% ipython --no-banner

In [1]: import numpy as np

In [2]: from numpy import linalg as LA

In [3]: np.set_printoptions(precision=3, suppress=True, linewidth=140, legacy="1.25")

In [4]: q, _ = LA.qr(np.array([[-0.7, 0.9, 1.8, 0.5],
   ...:     [-0.1, -1.5, -0.5, -1.4],
   ...:     [-1.1, 1.2, -0.1, 0.9],
   ...:     [0.3, 1.5, 0.7, 0.0]]))

In [5]: M = q[:, :3]

In [6]: M
Out[6]: 
array([[-0.522,  0.157,  0.838],
       [-0.075, -0.658,  0.113],
       [-0.82 ,  0.157, -0.533],
       [ 0.224,  0.72 ,  0.037]])

In [7]: # columns are unit length and at right angles

In [8]: vec = np.array([5, 2, -5])

In [9]: y = M @ vec

In [10]: coef, lr = np.zeros(3), 1 / LA.norm(M, 2) ** 2

In [11]: for i in range(6):
    ...:     coef -= lr * M.T @ (M @ coef - y)
    ...:     if i % 1 == 0: print(i, round(LA.norm(M @ coef - y), 3))
    ...: 
0 0.0
1 0.0
2 0.0
3 0.0
4 0.0
5 0.0

In [12]: coef
Out[12]: array([ 5.,  2., -5.])

In [13]: np.round(LA.cond(M), 3)
Out[13]: 1.0

In [14]: m1 = np.array([[4, 5, 6], [7, 8, 9], [10, 11, 12]])

In [15]: # rank 2

In [16]: m1 @ LA.pinv(m1) @ m1
Out[16]: 
array([[ 4.,  5.,  6.],
       [ 7.,  8.,  9.],
       [10., 11., 12.]])

In [17]: LA.lstsq(m1[:-1].T, m1[-1])[2]
Out[17]: 2

In [18]: np.round(np.trace(LA.pinv(m1) @ m1), 3)
Out[18]: 2.0

In [19]: W1 = np.array([[1, 0, 0, 0], [1, 0, 3, 1], [0, 1, 3, 3]])

In [20]: coef = np.array([-4, -6, -2, -6])

In [21]: hid = np.maximum(m1 @ W1 + coef, 0)

In [22]: (hid > 0).astype(int)
Out[22]: 
array([[1, 0, 1, 1],
       [1, 1, 1, 1],
       [1, 1, 1, 1]])

In [23]: W2 = np.array([[3, 1], [2, 2], [3, 2], [2, 2]])

In [24]: (hid @ W2).round(6).argmax(axis=1)
Out[24]: array([0, 0, 0])

In [25]: hid @ W2
Out[25]: 
array([[142, 101],
       [244, 173],
       [346, 245]])

In [26]: W1 @ W2
Out[26]: 
array([[ 3,  1],
       [14,  9],
       [17, 14]])

In [27]: round(float(LA.norm(m1[0], 1)), 3), round(LA.norm(m1[0], np.inf), 3)
Out[27]: (15.0, 6.0)

In [28]: m1[0] @ m1[1]
Out[28]: 122

In [29]: LA.norm(m1, axis=1).argmax()
Out[29]: 2

In [30]: np.round(LA.norm(m1, 2), 3)
Out[30]: 25.209

In [31]: LA.norm(m1, axis=1)
Out[31]: array([ 8.775, 13.928, 19.105])

In [32]: LA.norm(m1, axis=0)
Out[32]: array([12.845, 14.491, 16.155])

In [33]: round(LA.norm(m1, "nuc"), 3)
Out[33]: 25.923

In [34]: round(float(LA.norm(m1) ** 2 / LA.norm(m1, 2) ** 2), 3)
Out[34]: 1.001

In [35]: round(float(LA.norm(m1[0] - m1[1])), 3)
Out[35]: 5.196

In [36]: K = np.loadtxt("block17.csv", delimiter=",")

In [37]: K
Out[37]: 
array([[-4., -1.,  3.],
       [-1., -2., -4.],
       [ 3., -4., -2.]])

In [38]: # equal to its transpose

In [39]: hat = np.triu(np.array([[3, -2, -1], [3, 0, 2], [-2, 0, 0]]), 1) + np.eye(3)

In [40]: other = hat @ K @ LA.inv(hat)

In [41]: np.round(LA.det(other), 3)
Out[41]: 92.0

In [42]: np.poly(other)
Out[42]: array([  1.,   8.,  -6., -92.])

In [43]: LA.matrix_rank(other)
Out[43]: 3

In [44]: hat @ K - K @ hat
Out[44]: 
array([[ -1.,   0.,   8.],
       [  6., -10.,  -1.],
       [  0.,   6.,  11.]])

In [45]: r0, v = K[2], K[0]

In [46]: r0 @ r0
Out[46]: 29.0

In [47]: p = (r0 @ v) / (r0 @ r0) * r0

In [48]: v - p
Out[48]: array([-2.552, -2.931,  2.034])

In [49]: p
Out[49]: array([-1.448,  1.931,  0.966])

In [50]: np.outer(r0, v)
Out[50]: 
array([[-12.,  -3.,   9.],
       [ 16.,   4., -12.],
       [  8.,   2.,  -6.]])

In [51]: X = np.load("arr.npy")

In [52]: X
Out[52]: 
array([[  8.058,  -1.065,   3.084],
       [ 20.976,   5.049,   3.051],
       [  9.038, -24.   ,  17.958],
       [ -7.918,   1.042,  -3.007]])

In [53]: rng = np.random.default_rng(570)

In [54]: other = X + rng.integers(-2, 3, (4, 2)) @ rng.integers(-2, 3, (2, 3))

In [55]: other
Out[55]: 
array([[ 10.058,  -0.065,  -0.916],
       [ 20.976,  11.049,   3.051],
       [  8.038, -23.   ,  19.958],
       [ -9.918,   3.042,   0.993]])

In [56]: np.abs(other - X).sum(axis=1)
Out[56]: array([7., 6., 4., 8.])
